In [1]: import numpy as np

In [2]: import numpy.linalg as la

In [3]: np.set_printoptions(suppress=True, linewidth=100)

In [4]: m1 = np.array([[-8, -8, -8, -4, -4, -6],
   ...:     [-8, -8, -8, -4, -4, -6],
   ...:     [-4, -4, -4, -2, -2, -3],
   ...:     [4, 4, 4, 2, 2, 3]])

In [5]: m1
Out[5]: 
array([[-8, -8, -8, -4, -4, -6],
       [-8, -8, -8, -4, -4, -6],
       [-4, -4, -4, -2, -2, -3],
       [ 4,  4,  4,  2,  2,  3]])

In [6]: def softmax(z):
   ...:     e = np.exp(z - z.max(axis=-1, keepdims=True))
   ...:     return e / e.sum(axis=-1, keepdims=True)
   ...: 

In [7]: np.round(softmax(m1[1] + 3), 2)
Out[7]: array([0.01, 0.01, 0.01, 0.46, 0.46, 0.06])

In [8]: np.round(softmax(10 * m1[1]), 2) + 0
Out[8]: array([0. , 0. , 0. , 0.5, 0.5, 0. ])

In [9]: scores = m1 @ m1.T / np.sqrt(6)

In [10]: softmax(scores)[1] @ m1
Out[10]: array([-8., -8., -8., -4., -4., -6.])

In [11]: Uu, sv, vt = la.svd(m1)

In [12]: vecs = vt[:(sv > 1e-8).sum()]

In [13]: rng = np.random.default_rng(85)

In [14]: x0 = m1[0] + 2 * m1[3] + rng.integers(2) * np.eye(6)[4]

In [15]: x0
Out[15]: array([0., 0., 0., 0., 1., 0.])

In [16]: la.matrix_rank(np.vstack([m1, x0]))
Out[16]: np.int64(2)

In [17]: Uu, sv, vt = la.svd(m1)

In [18]: np.argmax(sv[:-1] / (sv[1:] + 1e-6)) + 1
Out[18]: np.int64(1)

In [19]: out = Uu[:, :1] @ np.diag(sv[:1]) @ vt[:1]

In [20]: round(la.norm(m1 - out) / la.norm(m1), 2)
Out[20]: np.float64(0.0)

In [21]: la.matrix_rank(m1, rtol=0.05)
Out[21]: np.int64(1)

In [22]: la.lstsq(m1[:-1].T, m1[-1])[2]
Out[22]: np.int32(1)

In [23]: np.unique(m1.round(6), axis=0).shape
Out[23]: (3, 6)

In [24]: out = m1 + rng.integers(-2, 3, (4, 1)) @ rng.integers(-2, 3, (1, 6))

In [25]: out
Out[25]: 
array([[ -8, -10,  -8,   0,  -8,  -6],
       [ -8,  -6,  -8,  -8,   0,  -6],
       [ -4,  -4,  -4,  -2,  -2,  -3],
       [  4,   4,   4,   2,   2,   3]])

In [26]: np.round(la.svd(out - m1, compute_uv=False), 2) + 0
Out[26]: array([8.49, 0.  , 0.  , 0.  ])

In [27]: np.abs(out - m1).sum(axis=1)
Out[27]: array([10, 10,  0,  0])

In [28]: arr = np.load("test12.npy")

In [29]: arr
Out[29]: 
array([[-0.63,  0.36,  1.63, -0.93, -1.17],
       [ 0.36, -0.84, -0.65, -1.09, -1.76],
       [ 1.63, -0.65,  1.19,  1.62, -1.21],
       [-0.93, -1.09,  1.62, -0.92,  0.43],
       [-1.17, -1.76, -1.21,  0.43, -0.8 ]])

In [30]: # equal to its transpose

In [31]: ev, vecs = la.eigh(arr)

In [32]: x0 = np.array([-1, 0, -1, 2, 0])

In [33]: (np.sign(vecs[:, -1].round(6)) == np.sign(vecs[0, -1].round(6))).astype(int)
Out[33]: array([1, 1, 1, 1, 0])

In [34]: np.abs(arr).sum(axis=1).max(), round(np.abs(ev).max(), 2)
Out[34]: (np.float64(6.3), np.float64(3.0))

In [35]: blk = np.stack([arr, 3 * arr, arr[::-1]])

In [36]: np.round(la.norm(blk, axis=(1, 2)), 2)
Out[36]: array([ 5.66, 16.97,  5.66])

In [37]: la.matrix_rank(blk.reshape(3, -1))
Out[37]: np.int64(2)

In [38]: np.round(la.det(blk), 2)
Out[38]: array([   -54.3 , -13194.55,    -54.3 ])

In [39]: np.round(np.einsum("bij,cij->bc", blk, blk), 2)
Out[39]: 
array([[ 32.01,  96.03,   5.47],
       [ 96.03, 288.08,  16.4 ],
       [  5.47,  16.4 ,  32.01]])

In [40]: (blk @ arr.T).shape
Out[40]: (3, 5, 5)

In [41]: la.matrix_rank(blk)
Out[41]: array([5, 5, 5])

In [42]: [round(float(la.det(arr[:i, :i])), 2) + 0 for i in range(1, 6)]
Out[42]: [-0.63, 0.4, 2.21, 9.26, -54.3]

In [43]: ev, vecs = la.eigh(arr)

In [44]: (ev > 1e-8).sum(), (ev < -1e-8).sum()
Out[44]: (np.int64(2), np.int64(3))

In [45]: np.round(vecs.T @ arr @ vecs, 2) + 0
Out[45]: 
array([[-3.  ,  0.  ,  0.  ,  0.  ,  0.  ],
       [ 0.  , -3.  ,  0.  ,  0.  ,  0.  ],
       [ 0.  ,  0.  , -1.01,  0.  ,  0.  ],
       [ 0.  ,  0.  ,  0.  ,  2.  ,  0.  ],
       [ 0.  ,  0.  ,  0.  ,  0.  ,  3.  ]])

In [46]: np.round(vecs @ np.diag(ev) @ vecs.T, 2)
Out[46]: 
array([[-0.63,  0.36,  1.63, -0.93, -1.17],
       [ 0.36, -0.84, -0.65, -1.09, -1.76],
       [ 1.63, -0.65,  1.19,  1.62, -1.21],
       [-0.93, -1.09,  1.62, -0.92,  0.43],
       [-1.17, -1.76, -1.21,  0.43, -0.8 ]])

In [47]: np.round(la.eigvalsh(arr @ arr), 2)
Out[47]: array([1.01, 4.01, 8.98, 9.01, 9.01])

In [48]: np.round(la.svd(arr, compute_uv=False), 2)
Out[48]: array([3.  , 3.  , 3.  , 2.  , 1.01])

In [49]: np.round(vecs.T @ vecs, 2) + 0
Out[49]: 
array([[1., 0., 0., 0., 0.],
       [0., 1., 0., 0., 0.],
       [0., 0., 1., 0., 0.],
       [0., 0., 0., 1., 0.],
       [0., 0., 0., 0., 1.]])

In [50]: np.abs(vecs[:, -1]).round(6).argmax()
Out[50]: np.int64(2)

In [51]: th = np.radians(45)

In [52]: Rm = np.eye(5)

In [53]: Rm[4, 4] = Rm[1, 1] = np.cos(th)

In [54]: Rm[4, 1], Rm[1, 4] = -np.sin(th), np.sin(th)

In [55]: Rm.round(2)
Out[55]: 
array([[ 1.  ,  0.  ,  0.  ,  0.  ,  0.  ],
       [ 0.  ,  0.71,  0.  ,  0.  ,  0.71],
       [ 0.  ,  0.  ,  1.  ,  0.  ,  0.  ],
       [ 0.  ,  0.  ,  0.  ,  1.  ,  0.  ],
       [ 0.  , -0.71,  0.  ,  0.  ,  0.71]])

In [56]: out = arr @ Rm.T

In [57]: np.round(np.abs(out - arr).max(axis=0), 2)
Out[57]: array([0.  , 1.  , 0.  , 0.  , 1.48])

In [58]: out.round(2)
Out[58]: 
array([[-0.63, -0.57,  1.63, -0.93, -1.08],
       [ 0.36, -1.84, -0.65, -1.09, -0.65],
       [ 1.63, -1.32,  1.19,  1.62, -0.4 ],
       [-0.93, -0.47,  1.62, -0.92,  1.07],
       [-1.17, -1.81, -1.21,  0.43,  0.68]])

In [59]: data = np.array([[9.32, 0.37, 4.7],
    ...:     [-4.05, -0.47, -2.38],
    ...:     [-4.47, 0.59, -1.66],
    ...:     [-12.34, -0.09, -1.64],
    ...:     [-7.5, 0.07, -3.46],
    ...:     [3.73, -0.28, 0.41],
    ...:     [0.07, -1.26, 2.92],
    ...:     [20.62, 0.03, 5.22],
    ...:     [7.36, -0.12, 2.41],
    ...:     [2.59, -0.62, 1.19],
    ...:     [-1.19, -0.15, -0.39],
    ...:     [-15.2, 0.32, -6.47],
    ...:     [0.91, -0.32, -2.08]])

In [60]: lab = data[:, 1] > np.median(data[:, 1])

In [61]: u = data[lab].mean(axis=0) - data[~lab].mean(axis=0)

In [62]: np.argsort(-np.abs(u).round(6), kind="stable")
Out[62]: array([0, 2, 1])

In [63]: ((data - data.mean(axis=0)) @ u > 0).astype(int)
Out[63]: array([0, 1, 1, 1, 1, 0, 0, 0, 0, 0, 1, 1, 0])

In [64]: lab.astype(int)
Out[64]: array([1, 0, 1, 1, 1, 0, 0, 1, 0, 0, 0, 1, 0])

In [65]: feats = np.loadtxt("a.csv", delimiter=",")

In [66]: feats.round(2)
Out[66]: 
array([[ 0.67,  2.  , -1.17],
       [ 2.3 ,  2.  , -5.26],
       [ 1.95,  2.  , -4.38],
       [ 0.73,  2.  , -1.32],
       [ 1.54,  2.  , -3.34],
       [ 0.4 ,  2.  , -0.49],
       [ 3.46,  2.  , -8.16],
       [ 3.8 ,  2.  , -9.  ],
       [-1.12,  2.  ,  3.31],
       [ 0.24,  2.  , -0.09],
       [ 1.29,  2.  , -2.72],
       [ 3.42,  2.  , -8.05],
       [ 1.45,  2.  , -3.12],
       [ 0.96,  2.  , -1.89],
       [ 1.3 ,  2.  , -2.75],
       [ 0.48,  2.  , -0.71],
       [ 0.27,  2.  , -0.19],
       [ 3.58,  2.  , -8.46],
       [-0.58,  2.  ,  1.95],
       [ 1.19,  2.  , -2.48],
       [ 3.17,  2.  , -7.42],
       [ 3.13,  2.  , -7.34],
       [ 1.91,  2.  , -4.27],
       [ 2.27,  2.  , -5.16],
       [-2.31,  2.  ,  6.28],
       [-0.46,  2.  ,  1.64],
       [ 1.58,  2.  , -3.45],
       [ 2.67,  2.  , -6.18]])

In [67]: # null space of dimension 1

In [68]: np.round(softmax(feats[1] + 5), 2) + 0
Out[68]: array([0.58, 0.42, 0.  ])

In [69]: np.round(softmax(feats[1]), 2) + 0
Out[69]: array([0.58, 0.42, 0.  ])

In [70]: scores = feats @ feats.T / np.sqrt(3)

In [71]: softmax(scores).round(6).argmax(axis=1)
Out[71]: 
array([ 7,  7,  7,  7,  7,  7,  7,  7, 24,  7,  7,  7,  7,  7,  7,  7,  7,  7, 24,  7,  7,  7,  7,
        7, 24, 24,  7,  7])

In [72]: Uu, sv, vt = la.svd(feats, full_matrices=False)

In [73]: np.round(np.cumsum(sv ** 2) / np.sum(sv ** 2), 2)
Out[73]: array([0.93, 1.  , 1.  ])

In [74]: sv.round(2) + 0
Out[74]: array([28.42,  7.93,  0.  ])

In [75]: np.round(Uu.T @ feats @ vt.T, 2) + 0
Out[75]: 
array([[28.42,  0.  ,  0.  ],
       [ 0.  ,  7.93,  0.  ],
       [ 0.  ,  0.  ,  0.  ]])

In [76]: (sv > 1e-8).sum()
Out[76]: np.int64(2)

In [77]: np.round(np.sqrt((sv ** 2).sum()), 2), np.round(la.norm(feats), 2)
Out[77]: (np.float64(29.5), np.float64(29.5))

In [78]: np.round(np.abs(vt[0]), 2)
Out[78]: array([0.38, 0.26, 0.89])

In [79]: la.matrix_rank(feats, rtol=0.1)
Out[79]: np.int64(2)

In [80]: [round(float(x), 2) for x in la.svd(feats, compute_uv=False)[:3]]
Out[80]: [28.42, 7.93, 0.0]

In [81]: r = la.matrix_rank(feats)

In [82]: r
Out[82]: np.int64(2)

In [83]: null = la.svd(feats)[2][r:].T

In [84]: [int(la.matrix_rank(feats[:, :j + 1])) for j in range(3)]
Out[84]: [1, 2, 2]

In [85]: np.round(null @ null.T, 2)
Out[85]: 
array([[ 0.85, -0.09,  0.34],
       [-0.09,  0.01, -0.03],
       [ 0.34, -0.03,  0.14]])

In [86]: la.matrix_rank(feats.T @ feats), la.matrix_rank(feats @ feats.T)
Out[86]: (np.int64(2), np.int64(2))

In [87]: null.shape
Out[87]: (3, 1)

In [88]: x0 = np.array([-3, -1, -3])

In [89]: (feats @ x0).argmax()
Out[89]: np.int64(7)

In [90]: la.norm(feats @ x0) <= la.norm(feats, 2) * la.norm(x0) + 1e-9
Out[90]: np.True_

In [91]: np.round(feats @ np.eye(3)[0], 2)
Out[91]: 
array([ 0.67,  2.3 ,  1.95,  0.73,  1.54,  0.4 ,  3.46,  3.8 , -1.12,  0.24,  1.29,  3.42,  1.45,
        0.96,  1.3 ,  0.48,  0.27,  3.58, -0.58,  1.19,  3.17,  3.13,  1.91,  2.27, -2.31, -0.46,
        1.58,  2.67])

In [92]: np.sign((feats @ x0).round(6))
Out[92]: 
array([-1.,  1.,  1., -1.,  1., -1.,  1.,  1., -1., -1.,  1.,  1.,  1.,  1.,  1., -1., -1.,  1.,
       -1.,  1.,  1.,  1.,  1.,  1., -1., -1.,  1.,  1.])

In [93]: M = np.load("data.npy")

In [94]: M
Out[94]: 
array([[ 0.41, -0.43, -0.94,  0.05,  0.99],
       [ 0.49,  0.82,  0.99,  0.9 , -0.96],
       [ 0.61, -0.5 , -0.44,  0.49,  0.78],
       [ 1.  , -1.  , -0.96,  0.9 ,  0.98],
       [-0.87,  0.18, -0.88, -0.94,  0.5 ],
       [-0.99,  0.98,  0.91, -0.96, -1.  ],
       [-0.55, -0.2 ,  0.6 , -0.59, -0.96],
       [-0.26,  0.57, -0.06, -0.08,  0.34],
       [ 0.84,  0.15,  0.93,  0.94, -0.64],
       [ 0.99, -0.62,  0.63,  0.99,  0.89],
       [ 0.57,  1.  ,  1.  ,  1.  , -0.08],
       [-0.84,  0.2 , -0.21, -0.88, -0.76],
       [ 0.95,  0.89,  0.97,  1.  ,  0.41],
       [ 0.23, -0.81, -0.83, -0.35,  0.76],
       [-0.96,  0.21, -0.56, -0.98, -0.86],
       [-0.93, -0.99, -0.99, -1.  , -0.39],
       [ 1.  ,  0.8 ,  1.  ,  1.  ,  0.06],
       [-1.  ,  0.94, -0.98, -1.  ,  0.24],
       [ 0.35, -0.32, -0.56,  0.2 ,  0.79],
       [-0.98, -0.76, -0.95, -1.  , -0.78],
       [ 0.95, -0.57,  0.97,  0.98, -0.86],
       [-0.29,  0.64,  0.62,  0.06, -0.62],
       [-1.  ,  0.99, -0.94, -1.  , -0.69],
       [-0.96,  0.97,  0.65, -0.86, -0.9 ],
       [ 1.  ,  0.03,  0.96,  1.  ,  0.75],
       [-0.74,  0.99,  1.  ,  0.36, -1.  ],
       [ 0.97,  0.87,  1.  ,  1.  , -0.92],
       [ 1.  , -0.15,  0.99,  1.  ,  0.86],
       [-0.36, -0.88,  0.62, -0.68, -0.99],
       [-0.74, -0.18, -0.64, -0.86, -0.2 ],
       [-0.72,  0.99,  0.79,  0.06, -0.4 ],
       [ 0.24,  0.99,  0.98,  0.95, -0.34],
       [-1.  ,  0.6 , -0.93, -1.  , -0.87]])

In [95]: Xc = M - M.mean(axis=0)

In [96]: vecs = la.svd(Xc)[2][:4]

In [97]: out = Xc - Xc @ vecs.T @ vecs

In [98]: np.round(out.std(axis=0), 2)
Out[98]: array([0.11, 0.03, 0.01, 0.11, 0.01])

In [99]: np.round((Xc @ vecs.T).std(axis=0), 2)
Out[99]: array([1.27, 0.98, 0.54, 0.32])
